$ python3 -q
>>> import numpy as np
>>> from numpy import linalg as LA
>>> np.set_printoptions(suppress=True, linewidth=120)
>>> def tidy(a):
...     return np.round(a, 2) + 0
... 
>>> O, _ = LA.qr(np.array([[-1.0, -1.0, -1.9, 2.1, 0.1, -0.1],
...     [-0.2, 0.7, -1.0, 1.0, 0.2, 0.0],
...     [0.8, -1.1, -0.8, -1.3, -0.1, -1.3],
...     [-1.1, -0.9, 1.2, 0.9, 1.1, 0.6],
...     [-0.2, -0.4, 0.0, 0.8, -1.2, 1.2],
...     [-0.4, 0.5, 0.6, -0.8, -1.8, -0.1]]))
>>> V, _ = LA.qr(np.array([[0.0, 1.4, -0.9, 1.4, 1.2],
...     [0.5, 0.7, 0.6, 1.1, -1.1],
...     [1.4, 1.9, 0.3, 1.6, 1.0],
...     [-1.1, -2.5, -0.4, -0.4, -0.5],
...     [-0.8, -1.2, 1.7, -0.1, 0.3]]))
>>> sig = 20 * 0.5 ** np.arange(5)
>>> K = O[:, :5] * sig @ V[:5]
>>> tidy(K)
array([[  1.14,  -9.15,  -3.  ,   5.12,   5.85],
       [  2.94,  -1.11,   0.9 ,   3.63,  -1.77],
       [ -1.8 ,   7.86,  -0.55,  -6.36,   5.05],
       [ -2.43, -11.77,  -3.86,   3.06,   2.24],
       [ -0.46,  -2.68,   0.3 ,  -0.33,   1.75],
       [ -1.01,  -3.05,  -0.32,   4.52,  -2.18]])
>>> vec = np.array([1, 6, -5, 1, 2])
>>> rhs = K @ vec
>>> beta, lr = np.zeros(5), 1 / LA.norm(K, 2) ** 2
>>> for i in range(12):
...     beta -= lr * K.T @ (K @ beta - rhs)
...     if i % 2 == 0: print(i, round(LA.norm(K @ beta - rhs), 2))
... 
0 24.05
2 19.51
4 17.05
6 15.49
8 14.35
10 13.44
>>> tidy(LA.cond(K))
np.float64(16.0)
>>> rng = np.random.default_rng(49035)
>>> lab = rng.permutation(5)
>>> Y = K[:, lab] * rng.choice([-1, 1], 5)
>>> tidy(Y)
array([[  5.85,  -3.  ,  -5.12,   1.14,  -9.15],
       [ -1.77,   0.9 ,  -3.63,   2.94,  -1.11],
       [  5.05,  -0.55,   6.36,  -1.8 ,   7.86],
       [  2.24,  -3.86,  -3.06,  -2.43, -11.77],
       [  1.75,   0.3 ,   0.33,  -0.46,  -2.68],
       [ -2.18,  -0.32,  -4.52,  -1.01,  -3.05]])
>>> Uu, _, Vt = LA.svd(K.T @ Y)
>>> tidy(LA.lstsq(K, Y)[0])
array([[ 0.,  0.,  0.,  1.,  0.],
       [ 0.,  0.,  0.,  0.,  1.],
       [ 0.,  1.,  0.,  0.,  0.],
       [ 0.,  0., -1.,  0.,  0.],
       [ 1.,  0.,  0.,  0.,  0.]])
>>> lab
array([4, 2, 3, 0, 1])
>>> tidy(Uu @ Vt)
array([[ 0.,  0.,  0.,  1.,  0.],
       [ 0.,  0.,  0.,  0.,  1.],
       [ 0.,  1.,  0.,  0.,  0.],
       [ 0.,  0., -1.,  0.,  0.],
       [ 1.,  0.,  0.,  0.,  0.]])
>>> M = np.array([[-6, -2, 9], [-2, -8, 2], [-8, -2, 2], [3, -9, -2], [-9, 0, 4]]) * (rng.random((5, 3)) < 0.3)
>>> M
array([[-6,  0,  0],
       [ 0, -8,  2],
       [-8, -2,  0],
       [ 3, -9,  0],
       [-9,  0,  4]])
>>> Y = M / np.sqrt((M ** 2).mean(axis=1, keepdims=True))
>>> tidy(M - M.mean(axis=1, keepdims=True))
array([[-4.  ,  2.  ,  2.  ],
       [ 2.  , -6.  ,  4.  ],
       [-4.67,  1.33,  3.33],
       [ 5.  , -7.  ,  2.  ],
       [-7.33,  1.67,  5.67]])
>>> LA.matrix_rank(M - M.mean(axis=1, keepdims=True))
np.int64(2)
>>> tidy(Y[1])
array([ 0.  , -1.68,  0.42])
>>> vec = np.array([1, 0, 0])
>>> np.sign((M @ vec).round(6))
array([-1,  0, -1,  1, -1])
>>> M @ (2 * vec)
array([-12,   0, -16,   6, -18])
>>> M * vec
array([[-6,  0,  0],
       [ 0,  0,  0],
       [-8,  0,  0],
       [ 3,  0,  0],
       [-9,  0,  0]])
>>> M @ np.ones(3)
array([ -6.,  -6., -10.,  -6.,  -5.])
>>> M @ vec
array([-6,  0, -8,  3, -9])
>>> O = M.astype(float).copy()
>>> for j in range(3):
...     O[:, j] -= O[:, :j] @ (O[:, :j].T @ O[:, j])
...     O[:, j] /= LA.norm(O[:, j])
... 
>>> tidy(O.T @ M)
array([[13.78, -0.8 , -2.61],
       [ 0.  , 12.18, -1.48],
       [ 0.  ,  0.  ,  3.31]])
>>> X = np.load("out16.npy")
>>> X
array([[ 3.98,  5.01,  0.02],
       [ 4.02,  5.  , -0.02],
       [ 4.01,  5.  ,  0.01],
       [ 3.99,  5.02,  0.01],
       [ 4.  ,  5.03,  0.01],
       [ 4.  ,  4.99,  0.01],
       [ 3.98,  5.04, -0.01],
       [ 3.97,  5.  ,  0.01],
       [ 3.99,  5.02,  0.  ],
       [ 4.04,  5.03, -0.01],
       [ 3.  ,  1.99,  8.  ],
       [ 3.  ,  2.04,  8.02],
       [ 2.98,  2.02,  8.05],
       [ 2.99,  2.  ,  8.  ],
       [ 3.01,  2.03,  8.03],
       [ 3.  ,  1.99,  7.99],
       [ 2.99,  2.  ,  8.  ],
       [ 3.03,  2.01,  8.06],
       [ 3.  ,  2.  ,  8.01],
       [ 3.02,  2.01,  8.02],
       [ 0.03,  6.98,  1.99],
       [-0.01,  7.  ,  1.97],
       [ 0.  ,  6.98,  2.03],
       [ 0.01,  6.99,  2.02],
       [ 0.02,  6.96,  1.99],
       [ 0.02,  7.02,  2.  ],
       [-0.02,  7.02,  1.97],
       [ 0.03,  7.  ,  2.01],
       [-0.01,  6.98,  2.01],
       [-0.01,  7.  ,  2.01]])
>>> Ac = X - X.mean(axis=0)
>>> Uu, sig, Vt = LA.svd(Ac, full_matrices=False)
>>> tidy((sig ** 2).sum() ** 2 / (sig ** 4).sum())
np.float64(1.5)
>>> tidy(Ac.mean(axis=0))
array([0., 0., 0.])
>>> tidy(Vt[0] * np.sign(Vt[0, np.abs(Vt[0]).argmax()]))
array([ 0.11, -0.48,  0.87])
>>> tidy(sig)
array([21.02, 10.9 ,  0.09])
>>> tidy(np.abs(Vt[-1]))
array([0.55, 0.76, 0.35])
>>> Y = np.c_[X[:, :1] @ np.array([[4]]), np.array([-3, -3, 2, -3, 2, -2, -1, 0, 1, 3, 1, 0, 1, 2, -3, 1, -2, -2, 3, 0, -1, 3, 0, -2, 2, -3, -3, -3, -1, -1])]
>>> Y
array([[15.92, -3.  ],
       [16.08, -3.  ],
       [16.04,  2.  ],
       [15.96, -3.  ],
       [16.  ,  2.  ],
       [16.  , -2.  ],
       [15.92, -1.  ],
       [15.88,  0.  ],
       [15.96,  1.  ],
       [16.16,  3.  ],
       [12.  ,  1.  ],
       [12.  ,  0.  ],
       [11.92,  1.  ],
       [11.96,  2.  ],
       [12.04, -3.  ],
       [12.  ,  1.  ],
       [11.96, -2.  ],
       [12.12, -2.  ],
       [12.  ,  3.  ],
       [12.08,  0.  ],
       [ 0.12, -1.  ],
       [-0.04,  3.  ],
       [ 0.  ,  0.  ],
       [ 0.04, -2.  ],
       [ 0.08,  2.  ],
       [ 0.08, -3.  ],
       [-0.08, -3.  ],
       [ 0.12, -3.  ],
       [-0.04, -1.  ],
       [-0.04, -1.  ]])
>>> tidy(LA.norm(LA.qr(X)[0].T @ Y, axis=0) ** 2 / ((Y ** 2).sum(axis=0) + 1e-12))
array([1.  , 0.08])
>>> LA.matrix_rank(np.c_[X, Y])
np.int64(4)
>>> Y = X + rng.integers(-2, 3, (30, 2)) @ rng.integers(-2, 3, (2, 3))
>>> tidy(Y)
array([[ 7.98,  3.01,  0.02],
       [ 0.02,  4.  ,  1.98],
       [-1.99,  5.  ,  2.01],
       [ 9.99,  8.02, -3.99],
       [ 8.  ,  6.03, -1.99],
       [12.  ,  6.99, -3.99],
       [ 3.98, -0.96,  3.99],
       [ 1.97,  0.  ,  4.01],
       [-2.01,  2.02,  4.  ],
       [12.04,  7.03, -4.01],
       [ 5.  , -2.01, 10.  ],
       [ 5.  ,  7.04,  4.02],
       [ 6.98,  0.02,  8.05],
       [ 2.99, -4.  , 12.  ],
       [ 9.01,  5.03,  4.03],
       [-3.  , -1.01, 11.99],
       [-1.01, -2.  , 12.  ],
       [ 5.03,  1.01,  8.06],
       [ 5.  ,  7.  ,  4.01],
       [-0.98, -1.99, 12.02],
       [ 6.03,  6.98, -0.01],
       [-2.01,  8.  ,  1.97],
       [ 2.  ,  2.98,  4.03],
       [ 8.01,  8.99, -1.98],
       [-7.98,  4.96,  5.99],
       [-3.98,  9.02,  2.  ],
       [-2.02,  5.02,  3.97],
       [-1.97,  8.  ,  2.01],
       [-0.01,  3.98,  4.01],
       [-4.01,  3.  ,  6.01]])
>>> LA.matrix_rank(Y - X, tol=1e-8)
np.int64(2)
>>> tidy(np.abs(Y - X).sum(axis=1))
array([ 6.,  7.,  8., 13.,  7., 14., 10., 11., 13., 14.,  8., 11.,  6., 10., 13., 13., 12.,  3., 11., 12.,  8.,  3.,
        8., 14., 14.,  6.,  6.,  3.,  5., 12.])
>>> tidy(LA.svd(Y - X, compute_uv=False))
array([31.14, 16.23,  0.  ])
>>> G = np.cov(Y, rowvar=False)
>>> tidy(np.polyfit(Y[:, 0], Y[:, 1], 1))
array([0.13, 3.36])
>>> tidy(Y.std(axis=0))
array([5.14, 3.73, 4.65])
>>> np.argwhere(np.triu(np.abs(np.corrcoef(Y.T)) > 0.8, 1))
array([[1, 2]])
>>> m1 = np.loadtxt("data.csv", delimiter=",")
>>> m1
array([[0., 3., 2., 3.],
       [0., 0., 2., 2.],
       [0., 0., 0., 3.],
       [0., 0., 0., 0.]])
>>> m1 @ m1
array([[ 0.,  0.,  6., 12.],
       [ 0.,  0.,  0.,  6.],
       [ 0.,  0.,  0.,  0.],
       [ 0.,  0.,  0.,  0.]])
>>> try:
...     LA.inv(m1)
... except LA.LinAlgError as e:
...     print("failed:", e)
... 
failed: Singular matrix
>>> tidy(LA.norm(m1, 2) / LA.norm(m1))
np.float64(0.91)
>>> LA.matrix_rank(m1, rtol=0.1)
np.int64(3)
>>> np.argsort(-LA.norm(m1, axis=0).round(6), kind="stable")[:3]
array([3, 1, 2])
>>> Uu, sig, Vt = LA.svd(m1)
>>> V = Vt[:(sig > 1e-8).sum()]
>>> vec = m1[0] + -2 * m1[2] + rng.integers(2) * np.eye(4)[3]
>>> vec
array([ 0.,  3.,  2., -3.])
>>> tidy(np.diag(V.T @ V))
array([0., 1., 1., 1.])
>>> Y = np.array([[1, -2, 1], [-2, -1, -1]])
>>> W2 = np.kron(Y, m1)
>>> tidy(LA.norm(W2, 2)), tidy(LA.norm(Y, 2) * LA.norm(m1, 2))
(np.float64(15.01), np.float64(15.01))
>>> W2
array([[ 0.,  3.,  2.,  3., -0., -6., -4., -6.,  0.,  3.,  2.,  3.],
       [ 0.,  0.,  2.,  2., -0., -0., -4., -4.,  0.,  0.,  2.,  2.],
       [ 0.,  0.,  0.,  3., -0., -0., -0., -6.,  0.,  0.,  0.,  3.],
       [ 0.,  0.,  0.,  0., -0., -0., -0., -0.,  0.,  0.,  0.,  0.],
       [-0., -6., -4., -6., -0., -3., -2., -3., -0., -3., -2., -3.],
       [-0., -0., -4., -4., -0., -0., -2., -2., -0., -0., -2., -2.],
       [-0., -0., -0., -6., -0., -0., -0., -3., -0., -0., -0., -3.],
       [-0., -0., -0., -0., -0., -0., -0., -0., -0., -0., -0., -0.]])
>>> LA.matrix_rank(W2)
np.int64(6)
>>> W0 = np.load("run18.npy")
>>> W0
array([[-3.  , -1.35, -0.65],
       [-3.  , -1.01, -0.99],
       [-3.  , -2.32,  0.32],
       [-3.  , -0.28, -1.72],
       [-3.  , -2.27,  0.27],
       [-3.  , -1.44, -0.56],
       [-3.  , -0.81, -1.19],
       [-3.  , -2.51,  0.51],
       [-3.  , -2.63,  0.63],
       [-3.  , -1.51, -0.49],
       [-3.  , -1.15, -0.85],
       [-3.  , -1.26, -0.74],
       [-3.  , -2.24,  0.24],
       [-3.  , -2.46,  0.46],
       [-3.  , -3.33,  1.33],
       [-3.  , -2.85,  0.85],
       [-3.  , -1.73, -0.27],
       [-3.  , -1.59, -0.41],
       [-3.  , -2.99,  0.99],
       [-3.  , -2.06,  0.06],
       [-3.  , -1.38, -0.62],
       [-3.  , -1.32, -0.68],
       [-3.  , -1.54, -0.46],
       [-3.  , -3.54,  1.54]])
>>> W0 @ W0
Traceback (most recent call last):
  File "<python-input-78>", line 1, in <module>
    W0 @ W0
    ~~~^~~~
ValueError: matmul: Input operand 1 has a mismatch in its core dimension 0, with gufunc signature (n?,k),(k,m?)->(n?,m?) (size 24 is different from 3)
>>> G = W0.T @ W0
>>> tidy(LA.eigvalsh(G)[::-1])
array([307.16,  26.82,   0.  ])
>>> tidy(LA.svd(W0, compute_uv=False) ** 2)
array([307.16,  26.82,   0.  ])
>>> (W0 @ W0.T).shape
(24, 24)
>>> tidy(np.trace(LA.pinv(W0) @ W0))
np.float64(2.0)
>>> tidy(W0 @ LA.pinv(W0) @ W0)
array([[-3.  , -1.35, -0.65],
       [-3.  , -1.01, -0.99],
       [-3.  , -2.32,  0.32],
       [-3.  , -0.28, -1.72],
       [-3.  , -2.27,  0.27],
       [-3.  , -1.44, -0.56],
       [-3.  , -0.81, -1.19],
       [-3.  , -2.51,  0.51],
       [-3.  , -2.63,  0.63],
       [-3.  , -1.51, -0.49],
       [-3.  , -1.15, -0.85],
       [-3.  , -1.26, -0.74],
       [-3.  , -2.24,  0.24],
       [-3.  , -2.46,  0.46],
       [-3.  , -3.33,  1.33],
       [-3.  , -2.85,  0.85],
       [-3.  , -1.73, -0.27],
       [-3.  , -1.59, -0.41],
       [-3.  , -2.99,  0.99],
       [-3.  , -2.06,  0.06],
       [-3.  , -1.38, -0.62],
       [-3.  , -1.32, -0.68],
       [-3.  , -1.54, -0.46],
       [-3.  , -3.54,  1.54]])
>>> np.unique(W0.round(6), axis=0).shape
(24, 3)
>>> w1 = np.array([[-2, -2, 3, 3], [3, -3, -2, 0], [-3, 1, 3, -3]])
>>> beta = np.array([2, 4, 6, -1])
>>> H = np.maximum(W0 @ w1 + beta, 0)
>>> tidy((H > 0).mean(axis=0))
array([0.71, 1.  , 0.46, 0.  ])
>>> W2 = np.array([[1, -1, 1], [-2, -1, -1], [2, -2, -1], [1, 2, -2]])
>>> w1 @ W2
array([[ 11,   4,  -9],
       [  5,   4,   8],
       [ -2, -10,  -1]])
>>> (H @ W2).round(6).argmax(axis=1)
array([2, 2, 2, 2, 2, 2, 2, 2, 2, 2, 2, 2, 2, 2, 0, 2, 2, 2, 2, 2, 2, 2, 2, 0])
